In [1]: import numpy as np

In [2]: from numpy import linalg as LA

In [3]: np.set_printoptions(precision=2, suppress=True, linewidth=200, sign=" ")

In [4]: A = np.load("data.npy")

In [5]: A
Out[5]: 
array([[-2.,  1.,  1.,  1.,  1.,  1.,  1.,  1.],
       [ 1., -2.,  1.,  1.,  1.,  1.,  1.,  1.],
       [ 1.,  1., -2.,  1.,  1.,  1.,  1.,  1.],
       [ 1.,  1.,  1., -2.,  1.,  1.,  1.,  1.],
       [ 1.,  1.,  1.,  1., -2.,  1.,  1.,  1.],
       [ 1.,  1.,  1.,  1.,  1., -2.,  1.,  1.],
       [ 1.,  1.,  1.,  1.,  1.,  1., -2.,  1.],
       [ 1.,  1.,  1.,  1.,  1.,  1.,  1., -2.]])

In [6]: # equal to its transpose

In [7]: rng = np.random.default_rng(483701)

In [8]: z = rng.permutation(8)

In [9]: z
Out[9]: array([ 2,  7,  6,  4,  5,  1,  3,  0])

In [10]: A2 = A[z][:, z]

In [11]: np.diag(A2)
Out[11]: array([-2., -2., -2., -2., -2., -2., -2., -2.])

In [12]: A2
Out[12]: 
array([[-2.,  1.,  1.,  1.,  1.,  1.,  1.,  1.],
       [ 1., -2.,  1.,  1.,  1.,  1.,  1.,  1.],
       [ 1.,  1., -2.,  1.,  1.,  1.,  1.,  1.],
       [ 1.,  1.,  1., -2.,  1.,  1.,  1.,  1.],
       [ 1.,  1.,  1.,  1., -2.,  1.,  1.,  1.],
       [ 1.,  1.,  1.,  1.,  1., -2.,  1.,  1.],
       [ 1.,  1.,  1.,  1.,  1.,  1., -2.,  1.],
       [ 1.,  1.,  1.,  1.,  1.,  1.,  1., -2.]])

In [13]: np.sort(np.abs(LA.eigvals(A2)))
Out[13]: array([ 3.,  3.,  3.,  3.,  3.,  3.,  3.,  5.])

In [14]: J = np.load("case15.npy")

In [15]: J
Out[15]: 
array([[-0.22,  1.45, -0.06, -0.31, -0.38,  0.21, -0.82, -0.32, -0.01],
       [ 1.74,  1.27,  1.28, -0.08, -0.36,  1.25, -1.91, -0.6 , -1.04],
       [ 0.23,  0.1 ,  0.22,  0.32,  0.11,  0.07,  0.25, -0.51, -0.1 ],
       [-2.09, -3.14, -2.27,  0.13,  1.5 , -2.77,  3.05,  1.26,  1.54],
       [ 0.5 ,  1.06,  0.62, -0.37, -0.51,  0.69, -1.3 , -0.2 , -0.42],
       [ 1.68,  1.5 ,  1.53,  0.43, -1.15,  1.99, -1.7 , -1.19, -0.97],
       [-0.63, -0.82, -0.71,  0.15,  0.61, -0.66,  0.4 ,  0.21,  0.31],
       [-1.82, -1.44, -2.02,  0.23,  1.06, -2.01,  1.83,  0.93,  0.97],
       [-3.25, -3.29, -3.23, -0.18,  1.96, -3.67,  3.27,  1.97,  1.72],
       [ 0.14,  0.34,  0.4 ,  0.21, -0.13,  0.65, -0.07, -0.72, -0.15],
       [ 1.27,  1.47,  1.36, -0.62,  0.  ,  0.91, -0.93, -0.88, -0.74],
       [-0.93, -1.6 , -1.48,  0.11,  0.24, -0.86,  0.94,  0.76,  0.51],
       [-2.99, -3.25, -3.07,  0.33,  1.62, -3.21,  3.06,  1.51,  1.81],
       [-2.21, -2.14, -1.63,  0.07,  1.62, -1.94,  2.08,  1.35,  0.89],
       [-2.49, -2.39, -2.23, -0.04,  0.88, -2.45,  2.31,  1.25,  1.14],
       [ 1.93,  1.8 ,  1.08, -0.33, -0.52,  1.02, -1.54, -0.79, -0.78],
       [ 0.86,  1.01,  1.45, -0.13, -0.85,  0.51, -0.58, -0.03, -0.57],
       [-2.92, -2.48, -2.9 ,  0.23,  1.52, -2.32,  2.69,  1.15,  1.4 ],
       [-0.73, -0.85, -0.74,  0.1 ,  0.25, -0.37,  0.96,  0.3 ,  0.61],
       [-1.4 , -0.85, -1.24,  0.17,  0.17, -1.01,  0.51,  0.28,  0.91],
       [-1.25, -1.18, -1.7 ,  0.  ,  0.84, -1.3 ,  1.39,  0.67,  0.37],
       [-2.29, -2.29, -2.61, -0.16,  0.47, -2.29,  1.86,  1.16,  1.47],
       [ 0.38, -0.06,  1.03, -0.23,  0.18, -0.21, -0.76, -0.42,  0.2 ],
       [ 1.07,  0.98,  1.28,  0.54, -0.75,  0.71, -0.44, -0.55, -0.35]])

In [16]: dist = LA.norm(J[:, None] - J[None], axis=-1)

In [17]: dist[15].round(6).argsort(kind="stable")[:4]
Out[17]: array([ 15,   1,  10,   5])

In [18]: dist.shape
Out[18]: (24, 24)

In [19]: proj = J @ LA.solve(J.T @ J, J.T)

In [20]: proj @ J[:, 2]
Out[20]: array([-0.06,  1.28,  0.22, -2.27,  0.62,  1.53, -0.71, -2.02, -3.23,  0.4 ,  1.36, -1.48, -3.07, -1.63, -2.23,  1.08,  1.45, -2.9 , -0.74, -1.24, -1.7 , -2.61,  1.03,  1.28])
